$ python -q
>>> import numpy as np
>>> from numpy import linalg as LA
>>> np.set_printoptions(precision=2, suppress=True, linewidth=160, legacy="1.25")
>>> data = np.load("test5.npy")
>>> data.round(2) + 0
array([[ 1.09,  3.37,  1.09, -3.35],
       [-1.87,  0.  , -3.21, -3.35],
       [-0.15, -2.8 ,  0.38,  4.12],
       [-1.44,  0.83, -2.67, -3.89],
       [-2.27, -1.12, -3.64, -2.31],
       [-0.74,  1.86, -1.7 , -4.25],
       [ 1.93,  3.38,  2.54, -1.84],
       [-1.29,  1.07, -2.47, -4.01],
       [ 0.31, -2.36,  1.07,  4.26],
       [-0.46, -3.03, -0.09,  3.95],
       [-1.11, -3.38, -1.14,  3.32],
       [ 2.26,  3.03,  3.2 , -0.7 ],
       [ 2.42,  2.03,  3.7 ,  1.15],
       [-2.31, -1.28, -3.67, -2.13],
       [-0.69, -3.18, -0.45,  3.77],
       [-2.23, -0.96, -3.6 , -2.48],
       [ 0.88, -1.68,  1.89,  4.22],
       [-0.57,  2.07, -1.45, -4.28]])
>>> LA.matrix_rank(data, rtol=0.1)
2
>>> blk = np.stack([data, 3 * data, data[::-1]])
>>> LA.norm(blk, axis=(1, 2))
array([21.21, 63.64, 21.21])
>>> LA.matrix_rank(blk)
array([2, 2, 2])
>>> LA.matrix_rank(blk.reshape(3, -1))
2
>>> blk.shape
(3, 18, 4)
>>> feats = np.load("a.npy")
>>> feats
array([[ 0,  0,  0,  0,  0],
       [-2,  2,  4,  0, -2]])
>>> left, sigma, vt = LA.svd(feats)
>>> sigma
array([5.29, 0.  ])
>>> B = left[:, :1] @ np.diag(sigma[:1]) @ vt[:1]
>>> LA.matrix_rank(B)
1
>>> B = np.array([[0, 2], [-2, 2], [-1, -1], [0, -1], [1, -1]])
>>> B.T @ feats.T
array([[  0, -10],
       [  0,  -2]])
>>> LA.matrix_rank(feats @ B)
1
>>> np.einsum("ik,kj->ji", feats, B)
array([[  0, -10],
       [  0,  -2]])
>>> np.einsum("ij,ij->i", feats, feats)
array([ 0, 28])
>>> np.einsum("ik,kj->ij", feats, B)
array([[  0,   0],
       [-10,  -2]])
>>> np.vstack([feats, B.T]).shape
(4, 5)
>>> f = np.array([-2, 2])
>>> np.array([np.convolve(row, f, "same") for row in feats])
array([[ 0,  0,  0,  0,  0],
       [ 4, -8, -4,  8,  4]])
>>> np.cross(feats[0, :3], feats[1, :3])
array([0, 0, 0])
>>> print(np.polyval(f, feats[0]))
[2 2 2 2 2]
>>> np.correlate(feats[0], feats[1], "full")
array([0, 0, 0, 0, 0, 0, 0, 0, 0])
>>> rank = LA.matrix_rank(feats)
>>> rank
1
>>> null = LA.svd(feats)[2][rank:].T
>>> np.allclose(feats @ null, 0)
True
>>> LA.matrix_rank(feats.T @ feats), LA.matrix_rank(feats @ feats.T)
(1, 1)
>>> [int(LA.matrix_rank(feats[:i])) for i in range(1, len(feats) + 1)]
[0, 1]
>>> null.shape
(5, 4)
